$ python3 -q
>>> import numpy as np
>>> np.set_printoptions(suppress=True, linewidth=200)
>>> tidy = lambda a: np.round(a, 4) + 0
>>> J = np.loadtxt("x.csv", delimiter=",")
>>> J
array([[  4.1867,  -1.2368,  -1.1438],
       [ -0.254 ,   1.4011,  -4.9022],
       [  6.0354,  -0.9917,  -0.3258],
       [ -0.5514,  -0.4165,  -4.2738],
       [-13.9145,   3.7476,   0.0807],
       [-12.4215,   4.6291,   2.3546],
       [ -0.7309,  -0.7804,  -2.9422],
       [-12.348 ,   5.1997,   2.2326],
       [  4.1237,  -1.5946,  -1.0579],
       [  1.872 ,   1.1706,  -1.1023],
       [  5.2312,   0.005 ,   1.4491],
       [-12.9937,   3.3833,   2.4984],
       [  5.4466,  -1.7453,   0.3332],
       [  0.2519,   1.2468,  -1.2523],
       [-12.6238,   2.0584,   1.0174],
       [  0.563 ,   0.1089,  -2.3252]])
>>> # column 0 dominates
>>> basis = J[[10, 12]].astype(float)
>>> for _ in range(6):
...     idx = np.linalg.norm(J[:, None] - basis, axis=-1).argmin(axis=1)
...     basis = np.array([J[idx == j].mean(axis=0) for j in range(2)])
... 
>>> idx
array([1, 1, 1, 1, 0, 0, 1, 0, 1, 1, 1, 0, 1, 1, 0, 1])
>>> tidy(basis[1] - basis[0])
array([15.2398, -4.0612, -3.2316])
>>> tidy(basis)
array([[-12.8603,   3.8036,   1.6367],
       [  2.3795,  -0.2575,  -1.5948]])
>>> np.abs(basis[1] - basis[0]).argmax()
np.int64(0)
>>> idx = J[:, 1] > np.median(J[:, 1])
>>> r0 = J[idx].mean(axis=0) - J[~idx].mean(axis=0)
>>> ((J - J.mean(axis=0)) @ r0 > 0).astype(int)
array([0, 0, 0, 0, 1, 1, 0, 1, 0, 0, 0, 1, 0, 0, 1, 0])
>>> tidy(r0)
array([-10.842 ,   3.686 ,   1.4017])
>>> W0 = np.load("mat.npy")
>>> tidy(W0)
array([[ 0.2177, -0.2661, -0.0242,  0.3145],
       [-0.2661,  0.3253,  0.0296, -0.3844],
       [-0.0242,  0.0296,  0.0027, -0.0349],
       [ 0.3145, -0.3844, -0.0349,  0.4543]])
>>> # projection: eigenvalues are 0 or 1
>>> x = np.array([4, -5, -9, 5])
>>> tidy((x - W0 @ x) @ (W0 @ x))
np.float64(0.0)
>>> tidy(np.eye(4) - W0)
array([[ 0.7823,  0.2661,  0.0242, -0.3145],
       [ 0.2661,  0.6747, -0.0296,  0.3844],
       [ 0.0242, -0.0296,  0.9973,  0.0349],
       [-0.3145,  0.3844,  0.0349,  0.5457]])
>>> arr = np.load("m.npy")
>>> arr
array([[ 0, -1, -1,  0],
       [ 1,  0,  0,  1],
       [ 1,  0,  0,  1],
       [ 0, -1, -1,  0]])
>>> # columns 1 and 2 are equal
>>> left, sv, Vt = np.linalg.svd(arr)
>>> tidy(sv)
array([2., 2., 0., 0.])
>>> A2 = left[:, :2] @ np.diag(sv[:2]) @ Vt[:2]
>>> tidy(A2)
array([[ 0., -1., -1.,  0.],
       [ 1.,  0.,  0.,  1.],
       [ 1.,  0.,  0.,  1.],
       [ 0., -1., -1.,  0.]])
>>> tidy(np.linalg.norm(arr - A2) / np.linalg.norm(arr))
np.float64(0.0)
>>> np.unique(arr.round(6), axis=0).shape
(2, 4)
>>> tidy(arr @ np.linalg.pinv(arr) @ arr)
array([[ 0., -1., -1.,  0.],
       [ 1.,  0.,  0.,  1.],
       [ 1.,  0.,  0.,  1.],
       [ 0., -1., -1.,  0.]])
>>> np.linalg.lstsq(arr[:-1].T, arr[-1])[2]
np.int32(2)
>>> np.abs(np.diag(np.linalg.qr(arr)[1])) > 1e-9
array([ True,  True, False, False])
>>> proj = np.triu(np.array([[0, 2, 1, 0], [0, 3, 1, 3], [2, 1, 3, 0], [1, 3, 0, 0]]), 1) + np.eye(4)
>>> A2 = proj @ arr @ np.linalg.inv(proj)
>>> A2
array([[ 3., -7.,  3., 24.],
       [ 2., -7.,  2., 23.],
       [ 1., -2.,  1.,  7.],
       [ 0., -1.,  0.,  3.]])
>>> proj @ arr - arr @ proj
array([[ 3.,  0.,  1.,  6.],
       [ 1., -5., -4.,  1.],
       [ 0., -2., -1.,  0.],
       [ 0.,  0.,  1.,  3.]])
>>> tidy(np.linalg.det(A2))
np.float64(0.0)
